In [1]: import numpy as np

In [2]: np.set_printoptions(precision=1, suppress=True, linewidth=160)

In [3]: rnd = lambda a: np.round(a, 1) + 0

In [4]: out = np.array([[0, 2], [2, 2]])

In [5]: C = np.array([[1, 2, 3, 0, 3],
   ...:     [0, 3, 2, 0, 0],
   ...:     [1, 2, 3, 1, 0],
   ...:     [0, 2, 1, 1, 3],
   ...:     [0, 2, 3, 3, 1]])

In [6]: m1 = np.block([[out, np.zeros((2, 5))], [np.zeros((5, 2)), C]])

In [7]: m1
Out[7]: 
array([[0., 2., 0., 0., 0., 0., 0.],
       [2., 2., 0., 0., 0., 0., 0.],
       [0., 0., 1., 2., 3., 0., 3.],
       [0., 0., 0., 3., 2., 0., 0.],
       [0., 0., 1., 2., 3., 1., 0.],
       [0., 0., 0., 2., 1., 1., 3.],
       [0., 0., 0., 2., 3., 3., 1.]])

In [8]: rnd(np.linalg.norm(m1, 2))
Out[8]: np.float64(8.4)

In [9]: rnd(np.linalg.norm(m1[1], 1)), rnd(np.linalg.norm(m1[1], np.inf))
Out[9]: (np.float64(4.0), np.float64(2.0))

In [10]: np.linalg.norm(m1, axis=1).argmax()
Out[10]: np.int64(2)

In [11]: rnd(np.linalg.norm(m1, "nuc"))
Out[11]: np.float64(20.5)

In [12]: A = np.load("layer14.npy")

In [13]: rnd(A)
Out[13]: 
array([[ 0.9,  0.9,  2.1, -1.5, -0.3,  1.5,  0.3, -0.3,  0.7, -0.2],
       [-0.8, -0.3, -3.9, -0.2, -0.7, -0.7, -2.3,  1. ,  0.7, -0.4],
       [ 0. , -1.2,  1.2,  2.2,  1. ,  0.2,  0. ,  0.7, -0.5,  0.6],
       [ 0.1,  1.2, -0.4, -2.1, -0.8, -0.2,  0.7, -1. ,  0.2, -0.4],
       [ 0.1,  0.6, -0.1, -1.1, -0.4,  0.1,  0.2, -0.4,  0.2, -0.2],
       [-0.1, -0.3,  2.3,  1.4,  1. , -1.2,  2.9, -1.3, -1.7,  0.6],
       [ 0.6,  0.6,  1.5, -0.9, -0.1,  0.8,  0.5, -0.4,  0.3, -0.1],
       [ 0. ,  1. , -1.1, -1.8, -0.8, -0.1, -0.1, -0.5,  0.5, -0.5],
       [ 0.7, -0.3,  0.9,  0.1,  0. ,  2.2, -2.2,  1.5,  1.4,  0. ],
       [ 0.6,  0.2,  0.4, -0.7, -0.3,  1.6, -1.5,  0.8,  1.2, -0.2],
       [-0.2,  0.6, -0.1, -0.7, -0.2, -0.8,  1.2, -1. , -0.4, -0.1],
       [-0.8, -1. , -2.5,  1.4,  0.1, -0.9, -1.4,  0.9, -0.1,  0.1],
       [ 0.4,  3.3, -1.9, -6. , -2.5,  0.3,  0.2, -1.8,  1.6, -1.4]])

In [14]: rnd(A @ np.linalg.pinv(A) @ A)
Out[14]: 
array([[ 0.9,  0.9,  2.1, -1.5, -0.3,  1.5,  0.3, -0.3,  0.7, -0.2],
       [-0.8, -0.3, -3.9, -0.2, -0.7, -0.6, -2.3,  1. ,  0.7, -0.4],
       [ 0. , -1.2,  1.2,  2.2,  1. ,  0.2,  0. ,  0.7, -0.5,  0.6],
       [ 0.1,  1.2, -0.4, -2.1, -0.8, -0.2,  0.7, -1. ,  0.2, -0.5],
       [ 0.1,  0.6, -0.2, -1.1, -0.4,  0.1,  0.2, -0.4,  0.2, -0.2],
       [-0.1, -0.3,  2.3,  1.4,  1. , -1.2,  2.9, -1.3, -1.7,  0.6],
       [ 0.6,  0.6,  1.5, -0.9, -0.1,  0.8,  0.5, -0.4,  0.3, -0.1],
       [ 0. ,  1. , -1.1, -1.8, -0.8, -0.1, -0.1, -0.5,  0.5, -0.5],
       [ 0.7, -0.3,  0.9,  0.1,  0. ,  2.2, -2.2,  1.5,  1.4,  0. ],
       [ 0.6,  0.2,  0.4, -0.7, -0.3,  1.6, -1.5,  0.8,  1.2, -0.2],
       [-0.2,  0.6, -0.1, -0.7, -0.2, -0.8,  1.2, -1. , -0.5, -0.1],
       [-0.8, -1. , -2.5,  1.4,  0.1, -0.9, -1.4,  0.9, -0.1,  0.1],
       [ 0.4,  3.3, -1.9, -6. , -2.5,  0.3,  0.2, -1.8,  1.6, -1.5]])

In [15]: np.unique(A.round(6), axis=0).shape
Out[15]: (13, 10)

In [16]: np.linalg.lstsq(A[:-1].T, A[-1])[2]
Out[16]: np.int32(3)

In [17]: np.allclose(A[:-1].T @ np.linalg.lstsq(A[:-1].T, A[-1])[0], A[-1])
Out[17]: True

In [18]: np.abs(np.diag(np.linalg.qr(A)[1])) > 1e-9
Out[18]: array([ True,  True,  True, False, False, False, False, False, False, False])
